>>> import numpy as np
>>> import numpy.linalg as la
>>> np.set_printoptions(suppress=True, linewidth=120)
>>> tidy = lambda a: np.round(a, 2) + 0
>>> mat = np.loadtxt("x.csv", delimiter=",")
>>> print(mat)
[[-9. -3.  8.  8.]
 [ 3. -3.  6. -8.]
 [ 5. -2. -3.  7.]]
>>> t3 = np.stack([mat, -2 * mat, mat[::-1]])
>>> print(la.matrix_rank(t3))
[3 3 3]
>>> print(tidy(la.norm(t3, axis=(1, 2))))
[20.57 41.13 20.57]
>>> print((t3 @ mat.T).shape)
(3, 3, 3)
>>> print(np.einsum("bij,cij->bc", t3, t3))
[[ 423. -846.  104.]
 [-846. 1692. -208.]
 [ 104. -208.  423.]]
>>> m1 = np.load("out2.npy")
>>> print(m1)
[[1 0 0]
 [0 0 1]
 [0 1 0]]
>>> ev, vecs = la.eigh(m1)
>>> vec = np.array([-5, -7, -2])
>>> print(np.abs(m1).sum(axis=1).max(), np.abs(ev).max())
1 1.0
>>> print(tidy(vecs * np.abs(ev) @ vecs.T))
[[1. 0. 0.]
 [0. 1. 0.]
 [0. 0. 1.]]
>>> t3 = np.stack([m1, 5 * m1, m1[::-1]])
>>> print(la.matrix_rank(t3))
[3 3 3]
>>> print(t3.shape)
(3, 3, 3)
>>> print(tidy(la.det(t3)))
[  -1. -125.    1.]
>>> print(tidy(la.norm(t3, axis=(1, 2))))
[1.73 8.66 1.73]
>>> print(t3.sum(axis=0))
[[6 1 0]
 [0 0 7]
 [1 6 0]]
>>> X = np.array([[0.0, -0.9, -0.3, -1.3],
...     [-2.5, -0.5, -0.5, 1.7],
...     [0.3, 0.6, 0.0, 1.4]])
>>> print(X)
[[ 0.  -0.9 -0.3 -1.3]
 [-2.5 -0.5 -0.5  1.7]
 [ 0.3  0.6  0.   1.4]]
>>> t3 = np.stack([X, 5 * X, X[::-1]])
>>> print(tidy(t3.sum(axis=0)))
[[  0.3  -4.8  -1.8  -6.4]
 [-17.5  -3.5  -3.5  11.9]
 [  1.8   2.7  -0.3   7.1]]
>>> print(tidy(la.norm(t3, axis=(1, 2))))
[ 3.83 19.13  3.83]
>>> print(t3.shape)
(3, 3, 4)
>>> B = np.array([[2, 9], [9, 0], [2, 4], [9, 3]])
>>> print(la.matrix_rank(X @ B))
2
>>> print(tidy(np.einsum("ik,kj->ji", X, B)))
[[-20.4   4.8  18.6]
 [ -5.1 -19.4   6.9]]
>>> print(tidy(np.einsum("ij,ij->i", X, X)))
[2.59 9.64 2.41]
>>> print(tidy(np.einsum("ij->j", X)))
[-2.2 -0.8 -0.8  1.8]
>>> data = np.loadtxt("sample0.csv", delimiter=",")
>>> print(data)
[[ 0.7 -0.1  0.8  0.5 -1.1]
 [ 1.8 -0.9 -0.4 -1.4  1. ]]
>>> t3 = np.stack([data, 3 * data, data[::-1]])
>>> print(la.matrix_rank(t3))
[2 2 2]
>>> print(la.matrix_rank(t3.reshape(3, -1)))
2
>>> Uu, sv, Vt = la.svd(mat, full_matrices=False)
>>> print(Uu.shape, sv.shape, Vt.shape)
(3, 3) (3,) (3, 4)
>>> print(tidy(np.cumsum(sv ** 2) / np.sum(sv ** 2)))
[0.54 0.9  1.  ]
>>> print(tidy(Vt @ Vt.T))
[[1. 0. 0.]
 [0. 1. 0.]
 [0. 0. 1.]]
>>> print(tidy(Uu.T @ Uu))
[[1. 0. 0.]
 [0. 1. 0.]
 [0. 0. 1.]]
>>> print(tidy(Uu.T @ mat @ Vt.T))
[[15.14  0.    0.  ]
 [ 0.   12.27  0.  ]
 [ 0.    0.    6.58]]
>>> print(tidy(sv / sv[0]))
[1.   0.81 0.43]
>>> Uu, sv, Vt = la.svd(data, full_matrices=False)
>>> print(Uu.shape, sv.shape, Vt.shape)
(2, 2) (2,) (2, 5)
>>> print(np.allclose(Uu * sv @ Vt, data))
True
>>> print(tidy(Uu.T @ data @ Vt.T))
[[2.7  0.  ]
 [0.   1.57]]
>>> print(tidy(np.abs(Vt[0])))
[0.62 0.32 0.19 0.54 0.43]
>>> print(np.abs(Uu[:, 0]).round(6).argmax())
1
>>> rng = np.random.default_rng(2976)
>>> J = np.eye(4, dtype=int)[rng.permutation(4)] * np.array([0, -5, -7, 6])
>>> print(J)
[[ 0  0 -7  0]
 [ 0 -5  0  0]
 [ 0  0  0  0]
 [ 0  0  0  6]]
>>> # splits into 3 blocks
>>> t3 = np.stack([J, -2 * J, J[::-1]])
>>> print((t3 @ J.T).shape)
(3, 4, 4)
>>> print(tidy(la.det(t3)))
[0. 0. 0.]
>>> print(np.einsum("bij,cij->bc", t3, t3))
[[ 110 -220    0]
 [-220  440    0]
 [   0    0  110]]
>>> print(t3.sum(axis=0))
[[ 0  0  7  6]
 [ 0  5  0  0]
 [ 0 -5  0  0]
 [ 0  0 -7 -6]]
>>> Uu, sv, Vt = la.svd(J, full_matrices=False)
>>> print(tidy(np.cumsum(sv ** 2) / np.sum(sv ** 2)))
[0.45 0.77 1.   1.  ]
>>> print(sv)
[7. 6. 5. 0.]
>>> print((sv > 1e-8).sum())
3
>>> print(np.abs(Vt[0]))
[0. 0. 1. 0.]
>>> print(tidy(sv / sv[0]))
[1.   0.86 0.71 0.  ]
>>> print(Uu.shape, sv.shape, Vt.shape)
(4, 4) (4,) (4, 4)
>>> W1 = np.array([[0, 1], [-2, 2], [0, 3], [-2, -2]])
>>> c = np.array([-1, 1])
>>> H = np.maximum(J @ W1 + c, 0)
>>> print(H)
[[0 0]
 [9 0]
 [0 1]
 [0 0]]
>>> Z = np.array([[1, -2, 2], [2, 2, 0]])
>>> print(H @ Z)
[[  0   0   0]
 [  9 -18  18]
 [  2   2   0]
 [  0   0   0]]
>>> print((H @ Z).round(6).argmax(axis=1))
[0 2 0 0]
>>> print(np.unique(J.round(6), axis=0).shape)
(4, 4)
>>> print(tidy(np.trace(la.pinv(J) @ J)))
3.0
>>> arr = np.load("test3.npy")
>>> print(arr)
[[ 0.  0.  0.  0.  3.]
 [ 0.  0.  0.  0. -3.]
 [ 0.  0.  0.  0.  3.]
 [ 0.  0.  0.  0.  3.]
 [ 3. -3.  3.  3.  0.]]
>>> # looks like rank 2
>>> Uu, sv, Vt = la.svd(arr)
>>> print(sv)
[ 6.  6.  0. -0.  0.]
>>> B = Uu[:, :2] @ np.diag(sv[:2]) @ Vt[:2]
>>> print(tidy(la.norm(arr - B) / la.norm(arr)))
0.0
>>> P = np.triu(np.array([[-2, -1, 5, -3, -4],
...     [3, 0, -5, 4, -3],
...     [-3, -3, -3, 3, -1],
...     [3, 0, 4, -4, 5],
...     [3, -1, 1, 1, 4]]), 1) + np.eye(5)
>>> B = P @ arr @ la.inv(P)
>>> print(P @ arr - arr @ P)
[[-12.  12. -12. -12.   9.]
 [ -9.   9.  -9.  -9.  -3.]
 [ -3.   3.  -3.  -3.   9.]
 [ 15. -15.  15.  15.   0.]
 [  0.   3. -30.  12.  -9.]]
>>> print(tidy(np.poly(B)))
[  1.   0. -36.   0.   0.   0.]
>>> print(B)
[[  -12.     0.    48.  -192.   972.]
 [   -9.     0.    36.  -144.   714.]
 [   -3.     0.    12.   -48.   252.]
 [   15.     0.   -60.   240. -1197.]
 [    3.     0.   -12.    48.  -240.]]
>>> print(tidy(la.det(B)))
0.0
>>> B = np.array([[3, 8, 3, 6, 7]])
>>> W0 = B.T @ B
>>> print(W0)
[[ 9 24  9 18 21]
 [24 64 24 48 56]
 [ 9 24  9 18 21]
 [18 48 18 36 42]
 [21 56 21 42 49]]
>>> Uu, sv, Vt = la.svd(W0)
>>> print(tidy(sv))
[167.   0.   0.   0.   0.]
>>> B = Uu[:, :1] @ np.diag(sv[:1]) @ Vt[:1]
>>> print(tidy(la.norm(W0 - B) / la.norm(W0)))
0.0
>>> print(tidy(np.abs(W0 - B).max()))
0.0
>>> print(la.matrix_rank(W0, rtol=0.05))
1
>>> print(tidy(B))
[[ 9. 24.  9. 18. 21.]
 [24. 64. 24. 48. 56.]
 [ 9. 24.  9. 18. 21.]
 [18. 48. 18. 36. 42.]
 [21. 56. 21. 42. 49.]]
>>> r0 = np.array([3, 6])
>>> print(np.correlate(W0[0], W0[1], "full"))
[ 504 1776 1872 2592 4008 2592 1872 1776  504]
>>> print(tidy(W0 @ la.pinv(W0) @ W0))
[[ 9. 24.  9. 18. 21.]
 [24. 64. 24. 48. 56.]
 [ 9. 24.  9. 18. 21.]
 [18. 48. 18. 36. 42.]
 [21. 56. 21. 42. 49.]]
>>> print(la.lstsq(W0[:-1].T, W0[-1])[2])
1
>>> print(np.unique(W0.round(6), axis=0).shape)
(4, 5)
>>> print(np.allclose(W0[:-1].T @ la.lstsq(W0[:-1].T, W0[-1])[0], W0[-1]))
True
